% ipython --no-banner

In [1]: import numpy as np

In [2]: import numpy.linalg as la

In [3]: np.set_printoptions(precision=2, suppress=True, linewidth=160, floatmode="fixed")

In [4]: Y = np.array([[-7, -5, 4, 2], [5, 7, -1, 9], [0, -5, -5, 8], [7, 0, 1, 3]])

In [5]: F = np.block([[np.zeros((4, 4)), Y], [Y.T, np.zeros((4, 4))]])

In [6]: F
Out[6]: 
array([[ 0.00,  0.00,  0.00,  0.00, -7.00, -5.00,  4.00,  2.00],
       [ 0.00,  0.00,  0.00,  0.00,  5.00,  7.00, -1.00,  9.00],
       [ 0.00,  0.00,  0.00,  0.00,  0.00, -5.00, -5.00,  8.00],
       [ 0.00,  0.00,  0.00,  0.00,  7.00,  0.00,  1.00,  3.00],
       [-7.00,  5.00,  0.00,  7.00,  0.00,  0.00,  0.00,  0.00],
       [-5.00,  7.00, -5.00,  0.00,  0.00,  0.00,  0.00,  0.00],
       [ 4.00, -1.00, -5.00,  1.00,  0.00,  0.00,  0.00,  0.00],
       [ 2.00,  9.00,  8.00,  3.00,  0.00,  0.00,  0.00,  0.00]])

In [7]: rng = np.random.default_rng(67031)

In [8]: Y = F + rng.integers(-2, 3, (8, 4)) @ rng.integers(-2, 3, (4, 8))

In [9]: Y
Out[9]: 
array([[ -2.00,  -8.00,  -6.00,   1.00, -15.00,  -6.00,  11.00,  -4.00],
       [ -7.00,  -6.00,  -1.00,  -2.00,   2.00,   3.00,  -2.00,  10.00],
       [  2.00,  -2.00,  -6.00,  -8.00,   4.00,  -3.00,   3.00,   8.00],
       [  8.00,  -2.00,  -6.00,   1.00,  11.00,  11.00,   2.00,   9.00],
       [-11.00,   4.00,   2.00,   7.00,  -1.00,  -3.00,  -3.00,   1.00],
       [ -4.00,   3.00, -10.00,  -2.00,  -1.00,   2.00,   5.00,  -1.00],
       [ 10.00,  -1.00,  -7.00,   6.00,   0.00,   7.00,  -1.00,   2.00],
       [  1.00,  16.00,  15.00,   3.00,   4.00,  -3.00,  -6.00,   2.00]])

In [10]: la.matrix_rank(Y - F, tol=1e-8)
Out[10]: np.int64(4)

In [11]: np.round(la.svd(Y - F, compute_uv=False), 2) + 0
Out[11]: array([23.81, 21.41, 12.30,  8.21,  0.00,  0.00,  0.00,  0.00])

In [12]: ev, evecs = la.eigh(F)

In [13]: la.eigvalsh(F + 3 * np.eye(8))
Out[13]: array([-12.17,  -8.30,  -3.38,  -1.94,   7.94,   9.38,  14.30,  18.17])

In [14]: np.abs(evecs[:, -1])
Out[14]: array([0.28, 0.55, 0.20, 0.28, 0.44, 0.28, 0.16, 0.45])

In [15]: np.round(evecs @ np.diag(ev) @ evecs.T, 2) + 0
Out[15]: 
array([[ 0.00,  0.00,  0.00,  0.00, -7.00, -5.00,  4.00,  2.00],
       [ 0.00,  0.00,  0.00,  0.00,  5.00,  7.00, -1.00,  9.00],
       [ 0.00,  0.00,  0.00,  0.00,  0.00, -5.00, -5.00,  8.00],
       [ 0.00,  0.00,  0.00,  0.00,  7.00,  0.00,  1.00,  3.00],
       [-7.00,  5.00,  0.00,  7.00,  0.00,  0.00,  0.00,  0.00],
       [-5.00,  7.00, -5.00,  0.00,  0.00,  0.00,  0.00,  0.00],
       [ 4.00, -1.00, -5.00,  1.00,  0.00,  0.00,  0.00,  0.00],
       [ 2.00,  9.00,  8.00,  3.00,  0.00,  0.00,  0.00,  0.00]])

In [16]: np.round(evecs.T @ F @ evecs, 2) + 0
Out[16]: 
array([[-15.17,   0.00,   0.00,   0.00,   0.00,   0.00,   0.00,   0.00],
       [  0.00, -11.30,   0.00,   0.00,   0.00,   0.00,   0.00,   0.00],
       [  0.00,   0.00,  -6.38,   0.00,   0.00,   0.00,   0.00,   0.00],
       [  0.00,   0.00,   0.00,  -4.94,   0.00,   0.00,   0.00,   0.00],
       [  0.00,   0.00,   0.00,   0.00,   4.94,   0.00,   0.00,   0.00],
       [  0.00,   0.00,   0.00,   0.00,   0.00,   6.38,   0.00,   0.00],
       [  0.00,   0.00,   0.00,   0.00,   0.00,   0.00,  11.30,   0.00],
       [  0.00,   0.00,   0.00,   0.00,   0.00,   0.00,   0.00,  15.17]])

In [17]: la.svd(F, compute_uv=False)
Out[17]: array([15.17, 15.17, 11.30, 11.30,  6.38,  6.38,  4.94,  4.94])

In [18]: (ev > 1e-8).sum(), (ev < -1e-8).sum()
Out[18]: (np.int64(4), np.int64(4))

In [19]: np.all(la.eigvalsh(F) > 0)
Out[19]: np.False_

In [20]: O, evecs = la.qr(F[:, :4])[0], la.qr(F[:, 4:])[0]

In [21]: sv = la.svd(O.T @ evecs, compute_uv=False)

In [22]: np.degrees(np.arccos(sv.clip(0, 1)))
Out[22]: array([90.00, 90.00, 90.00, 90.00])

In [23]: round(float(la.norm(O @ O.T - evecs @ evecs.T, 2)), 2)
Out[23]: 1.0

In [24]: (sv > 0.9).sum()
Out[24]: np.int64(0)

In [25]: left, sv, Vh = la.svd(F, full_matrices=False)

In [26]: np.round(Vh @ Vh.T, 2) + 0
Out[26]: 
array([[1.00, 0.00, 0.00, 0.00, 0.00, 0.00, 0.00, 0.00],
       [0.00, 1.00, 0.00, 0.00, 0.00, 0.00, 0.00, 0.00],
       [0.00, 0.00, 1.00, 0.00, 0.00, 0.00, 0.00, 0.00],
       [0.00, 0.00, 0.00, 1.00, 0.00, 0.00, 0.00, 0.00],
       [0.00, 0.00, 0.00, 0.00, 1.00, 0.00, 0.00, 0.00],
       [0.00, 0.00, 0.00, 0.00, 0.00, 1.00, 0.00, 0.00],
       [0.00, 0.00, 0.00, 0.00, 0.00, 0.00, 1.00, 0.00],
       [0.00, 0.00, 0.00, 0.00, 0.00, 0.00, 0.00, 1.00]])

In [27]: (sv > 1e-8).sum()
Out[27]: np.int64(8)

In [28]: np.round(left.T @ left, 2) + 0
Out[28]: 
array([[1.00, 0.00, 0.00, 0.00, 0.00, 0.00, 0.00, 0.00],
       [0.00, 1.00, 0.00, 0.00, 0.00, 0.00, 0.00, 0.00],
       [0.00, 0.00, 1.00, 0.00, 0.00, 0.00, 0.00, 0.00],
       [0.00, 0.00, 0.00, 1.00, 0.00, 0.00, 0.00, 0.00],
       [0.00, 0.00, 0.00, 0.00, 1.00, 0.00, 0.00, 0.00],
       [0.00, 0.00, 0.00, 0.00, 0.00, 1.00, 0.00, 0.00],
       [0.00, 0.00, 0.00, 0.00, 0.00, 0.00, 1.00, 0.00],
       [0.00, 0.00, 0.00, 0.00, 0.00, 0.00, 0.00, 1.00]])

In [29]: np.round(np.sqrt((sv ** 2).sum()), 2), np.round(la.norm(F), 2)
Out[29]: (np.float64(29.09), np.float64(29.09))

In [30]: sv
Out[30]: array([15.17, 15.17, 11.30, 11.30,  6.38,  6.38,  4.94,  4.94])

In [31]: left.shape, sv.shape, Vh.shape
Out[31]: ((8, 8), (8,), (8, 8))

In [32]: arr = np.array([[0, 0, 0, 0, 0, 5, 0],
    ...:     [0, 0, 0, 0, 0, 0, -3],
    ...:     [0, -4, 0, 5, 0, 0, 0],
    ...:     [5, -4, 0, 0, 0, -2, 0],
    ...:     [2, 1, 1, -4, 0, -1, 0],
    ...:     [0, 0, 0, -3, 0, -3, 0],
    ...:     [-5, 0, 0, 0, 0, 0, 0],
    ...:     [0, 0, 0, 0, -2, 0, -5]])

In [33]: arr
Out[33]: 
array([[ 0,  0,  0,  0,  0,  5,  0],
       [ 0,  0,  0,  0,  0,  0, -3],
       [ 0, -4,  0,  5,  0,  0,  0],
       [ 5, -4,  0,  0,  0, -2,  0],
       [ 2,  1,  1, -4,  0, -1,  0],
       [ 0,  0,  0, -3,  0, -3,  0],
       [-5,  0,  0,  0,  0,  0,  0],
       [ 0,  0,  0,  0, -2,  0, -5]])

In [34]: hat = arr @ la.solve(arr.T @ arr, arr.T)

In [35]: np.trace(hat)
Out[35]: np.float64(7.0)

In [36]: np.allclose(hat @ hat, hat)
Out[36]: True

In [37]: np.round(la.eigvalsh(hat), 2) + 0
Out[37]: array([0.00, 1.00, 1.00, 1.00, 1.00, 1.00, 1.00, 1.00])

In [38]: hat.round(2) + 0
Out[38]: 
array([[ 0.94,  0.00, -0.10,  0.10,  0.00, -0.16,  0.10,  0.00],
       [ 0.00,  1.00,  0.00,  0.00,  0.00,  0.00,  0.00,  0.00],
       [-0.10,  0.00,  0.84,  0.16,  0.00, -0.27,  0.16,  0.00],
       [ 0.10,  0.00,  0.16,  0.84,  0.00,  0.27, -0.16,  0.00],
       [ 0.00,  0.00,  0.00,  0.00,  1.00,  0.00,  0.00,  0.00],
       [-0.16,  0.00, -0.27,  0.27,  0.00,  0.55,  0.27,  0.00],
       [ 0.10,  0.00,  0.16, -0.16,  0.00,  0.27,  0.84,  0.00],
       [ 0.00,  0.00,  0.00,  0.00,  0.00,  0.00,  0.00,  1.00]])

In [39]: W0 = np.loadtxt("test11.csv", delimiter=",")

In [40]: W0
Out[40]: 
array([[-0.30, -0.90, -0.70],
       [-0.40, -0.10,  1.90],
       [ 0.50,  1.10, -0.70],
       [-0.50,  0.50, -0.40],
       [ 0.60, -0.60,  0.10],
       [-1.10,  0.40,  0.60],
       [-0.10,  0.00, -0.50],
       [-1.30, -0.10, -1.50],
       [-0.20,  0.40,  0.90],
       [ 0.30, -0.20,  0.90],
       [ 1.20,  1.40,  0.70],
       [ 1.00,  0.90,  0.40],
       [-0.30,  2.30,  0.20],
       [-1.10,  0.00,  0.80],
       [-1.30, -0.60, -2.20],
       [ 2.00,  0.50,  0.40],
       [ 0.50,  0.10,  1.20],
       [ 2.70,  2.30,  1.90],
       [ 0.60, -0.30,  1.10],
       [ 0.50, -1.10, -0.30],
       [-3.00, -2.00,  8.00],
       [-0.80,  0.70,  0.10],
       [ 0.70, -1.20, -0.40]])

In [41]: f = np.array([-1, 0, 1])

In [42]: np.cross(W0[5, :3], W0[14, :3])
Out[42]: array([-0.52, -3.20,  1.18])

In [43]: np.array([np.convolve(row, f, "same") for row in W0])
Out[43]: 
array([[  0.90,   0.40,  -0.90],
       [  0.10,  -2.30,  -0.10],
       [ -1.10,   1.20,   1.10],
       [ -0.50,  -0.10,   0.50],
       [  0.60,   0.50,  -0.60],
       [ -0.40,  -1.70,   0.40],
       [  0.00,   0.40,   0.00],
       [  0.10,   0.20,  -0.10],
       [ -0.40,  -1.10,   0.40],
       [  0.20,  -0.60,  -0.20],
       [ -1.40,   0.50,   1.40],
       [ -0.90,   0.60,   0.90],
       [ -2.30,  -0.50,   2.30],
       [  0.00,  -1.90,   0.00],
       [  0.60,   0.90,  -0.60],
       [ -0.50,   1.60,   0.50],
       [ -0.10,  -0.70,   0.10],
       [ -2.30,   0.80,   2.30],
       [  0.30,  -0.50,  -0.30],
       [  1.10,   0.80,  -1.10],
       [  2.00, -11.00,  -2.00],
       [ -0.70,  -0.90,   0.70],
       [  1.20,   1.10,  -1.20]])

In [44]: np.convolve(W0[5], f)
Out[44]: array([ 1.10, -0.40, -1.70,  0.40,  0.60])
